$ python -q
>>> import numpy as np
>>> import numpy.linalg as la
>>> np.set_printoptions(suppress=True, linewidth=140)
>>> M = np.load("case13.npy")
>>> print(M)
[[ 1  0  0  0  0  0  0  0  0  0  0  0  0]
 [-2  1  0  0  0  0  0  0  0  0  0  0  0]
 [ 0  1  1  0  0  0  0  0  0  0  0  0  0]
 [-1  0  0  1  0  0  0  0  0  0  0  0  0]
 [ 0 -2  2 -1  1  0  0  0  0  0  0  0  0]
 [ 0 -2  0 -1 -2  1  0  0  0  0  0  0  0]
 [ 0 -2 -1 -2  2 -2  1  0  0  0  0  0  0]
 [-1  0  1 -1  0 -1  0  1  0  0  0  0  0]
 [ 0 -2  2  1 -1  0 -2  1  1  0  0  0  0]
 [ 0 -2  0  1 -2  2  2  0  0  1  0  0  0]
 [ 2 -1  1  0 -1  2  1 -2 -2 -1  1  0  0]
 [-1 -2  1 -1 -2  2  2  1 -1  2  2  1  0]
 [-1  0  2 -2  2  1  0  0  2 -1  1  2  1]]
>>> # triangular: eigenvalues sit on the diagonal
>>> print(np.round(np.abs(la.eigvals(M)).max(), 3))
1.0
>>> print(np.round(np.sort(np.abs(la.eigvals(M))), 3))
[1. 1. 1. 1. 1. 1. 1. 1. 1. 1. 1. 1. 1.]
>>> print(np.allclose(M, M.T))
False
>>> other = M / np.sqrt((M ** 2).mean(axis=1, keepdims=True))
>>> print(np.round(la.norm(other, axis=1), 3))
[3.606 3.606 3.606 3.606 3.606 3.606 3.606 3.606 3.606 3.606 3.606 3.606 3.606]
>>> print(la.matrix_rank(M, rtol=0.1))
9
>>> J = np.load("block5.npy")
>>> print(J)
[[ 0  0 -3  2 -1  3  6  5  0 -1  3  1]
 [ 0  0  2  0 -3  0 -1  3  2 -4  4  5]
 [-3  2 -6 -5  0  1  1  4  0 -1 -5 -1]
 [ 2  0 -5  4  0 -3 -4  4 -1 -1 -3 -1]
 [-1 -3  0  0 -6  1  5  0  1  1 -2 -2]
 [ 3  0  1 -3  1  2 -5 -2  3  3  0  1]
 [ 6 -1  1 -4  5 -5  6 -3 -1  5 -1  4]
 [ 5  3  4  4  0 -2 -3  2  1 -3 -1  0]
 [ 0  2  0 -1  1  3 -1  1 -6 -5 -5  1]
 [-1 -4 -1 -1  1  3  5 -3 -5  6 -2  0]
 [ 3  4 -5 -3 -2  0 -1 -1 -5 -2 -4 -3]
 [ 1  5 -1 -1 -2  1  4  0  1  0 -3  6]]
>>> x0 = np.array([-1, 1, -1, 2, 0, 2, 2, -2, 2, 0, 2, -1])
>>> y = J @ x0
>>> coef, lr = np.zeros(12), 1 / la.norm(J, 2) ** 2
>>> for i in range(30):
...     coef -= lr * J.T @ (J @ coef - y)
...     if i % 5 == 0: print(i, round(la.norm(J @ coef - y), 3))
... 
0 22.166
5 11.82
10 8.012
15 5.589
20 4.07
25 3.149
>>> print(round(float(la.cond(J)), 3))
15.777
